$ ipython --no-banner

In [1]: import numpy as np

In [2]: np.set_printoptions(precision=2, suppress=True, linewidth=200)

In [3]: def tidy(a):
   ...:     return np.round(a, 2) + 0
   ...: 

In [4]: Y = np.array([[3, 1, 0, 3], [2, 0, 1, 2], [1, 3, 3, 0], [1, 2, 0, 0]])

In [5]: K = np.triu(Y, 1)

In [6]: K
Out[6]: 
array([[0, 1, 0, 3],
       [0, 0, 1, 2],
       [0, 0, 0, 0],
       [0, 0, 0, 0]])

In [7]: tidy(np.linalg.det(K.T))
Out[7]: np.float64(0.0)

In [8]: tidy(np.linalg.eigvals(K).sum().real)
Out[8]: np.float64(0.0)

In [9]: np.einsum("ii->", K)
Out[9]: np.int64(0)

In [10]: tidy(np.linalg.det(K[::-1]))
Out[10]: np.float64(0.0)

In [11]: np.einsum("ij,ji->", K, K)
Out[11]: np.int64(0)

In [12]: tidy(np.linalg.det(2 * K)), tidy(np.linalg.det(K))
Out[12]: (np.float64(0.0), np.float64(0.0))

In [13]: feats = np.load("mat.npy")

In [14]: feats
Out[14]: 
array([[2, 1, 1],
       [2, 1, 0],
       [2, 1, 0]])

In [15]: def softmax(z):
    ...:     e = np.exp(z - z.max(axis=-1, keepdims=True))
    ...:     return e / e.sum(axis=-1, keepdims=True)
    ...: 

In [16]: tidy(softmax(10 * feats[2]))
Out[16]: array([1., 0., 0.])

In [17]: tidy(softmax(feats[2] + 4))
Out[17]: array([0.67, 0.24, 0.09])

In [18]: tidy(softmax(feats[2]))
Out[18]: array([0.67, 0.24, 0.09])

In [19]: att = feats @ feats.T / np.sqrt(3)

In [20]: tidy(softmax(att + np.triu(np.full(att.shape, -np.inf), 1)))
Out[20]: 
array([[1.  , 0.  , 0.  ],
       [0.5 , 0.5 , 0.  ],
       [0.33, 0.33, 0.33]])

In [21]: tidy(softmax(att))
Out[21]: 
array([[0.47, 0.26, 0.26],
       [0.33, 0.33, 0.33],
       [0.33, 0.33, 0.33]])

In [22]: tidy(softmax(att)[2] @ feats)
Out[22]: array([2.  , 1.  , 0.33])

In [23]: softmax(att).round(6).argmax(axis=1)
Out[23]: array([0, 0, 0])

In [24]: r = np.linalg.matrix_rank(feats)

In [25]: r
Out[25]: np.int64(2)

In [26]: null = np.linalg.svd(feats)[2][r:].T

In [27]: [int(np.linalg.matrix_rank(feats[:, :j + 1])) for j in range(3)]
Out[27]: [1, 1, 2]

In [28]: null.shape
Out[28]: (3, 1)

In [29]: tidy(null @ null.T)
Out[29]: 
array([[ 0.2, -0.4,  0. ],
       [-0.4,  0.8,  0. ],
       [ 0. ,  0. ,  0. ]])

In [30]: tidy(feats @ null)
Out[30]: 
array([[0.],
       [0.],
       [0.]])
